>>> import numpy as np
>>> np.set_printoptions(suppress=True, linewidth=120)
>>> tidy = lambda a: np.round(a, 3) + 0
>>> J = np.load("case16.npy")
>>> J
array([[5., 0., 2.],
       [0., 4., 0.],
       [2., 0., 8.]])
>>> x = np.ones(3)
>>> for _ in range(7):
...     x = J @ x
...     x /= np.linalg.norm(x)
...     print(round(x @ J @ x, 3))
... 
8.418
8.873
8.974
8.995
8.999
9.0
9.0
>>> tidy(np.linalg.eigvalsh(J)[-1])
np.float64(9.0)
>>> tidy(x)
array([0.448, 0.003, 0.894])
>>> data = np.load("test5.npy")
>>> data
array([[15,  9,  9],
       [ 2,  5,  3],
       [ 2,  2, 14]])
>>> other = data / np.linalg.norm(data, axis=1, keepdims=True)
>>> G = other @ other.T
>>> tidy(np.linalg.norm(other, axis=1))
array([1., 1., 1.])
>>> tidy(G)
array([[1.   , 0.841, 0.619],
       [0.841, 1.   , 0.636],
       [0.619, 0.636, 1.   ]])
>>> Q, V = np.linalg.qr(data[:, :1])[0], np.linalg.qr(data[:, 1:])[0]
>>> sig = np.linalg.svd(Q.T @ V, compute_uv=False)
>>> tidy(np.degrees(np.arccos(sig.clip(0, 1))))
array([21.452])
>>> (sig > 0.9).sum()
np.int64(1)
>>> Q, r_ = np.linalg.qr(data)
>>> tidy(Q @ r_)
array([[15.,  9.,  9.],
       [ 2.,  5.,  3.],
       [ 2.,  2., 14.]])
>>> np.allclose(r_.T @ r_, data.T @ data)
True
>>> np.trace(Q @ Q.T)
np.float64(3.0)
>>> tidy(np.abs(np.diag(r_)))
array([15.264,  3.836, 12.091])
>>> other = np.array([[2, 0], [2, 2], [1, 0]])
>>> np.einsum("ij,ij->i", data, data)
array([387,  38, 204])
>>> other.T @ data.T
array([[57, 17, 22],
       [18, 10,  4]])
>>> data @ other
array([[57, 18],
       [17, 10],
       [22,  4]])
>>> np.einsum("ik,kj->ij", data, other)
array([[57, 18],
       [17, 10],
       [22,  4]])
>>> np.linalg.matrix_rank(data @ other)
np.int64(2)
>>> arr = np.loadtxt("sample6.csv", delimiter=",")
>>> arr
array([[-0.4, -0.7,  1.1],
       [-2.1, -0.7,  0.3],
       [-2. , -0.2,  0.8]])
>>> rng = np.random.default_rng(221468)
>>> z = rng.permutation(3)
>>> z
array([1, 0, 2])
>>> other = arr[z][:, z]
>>> other
array([[-0.7, -2.1,  0.3],
       [-0.7, -0.4,  1.1],
       [-0.2, -2. ,  0.8]])
>>> np.diag(other)
array([-0.7, -0.4,  0.8])
>>> np.allclose(other, arr)
False
>>> tidy(np.linalg.det(other)), tidy(np.linalg.det(arr[z]))
(np.float64(-1.634), np.float64(1.634))
>>> tidy(np.sort(np.abs(np.linalg.eigvals(other))))
array([1.153, 1.153, 1.228])
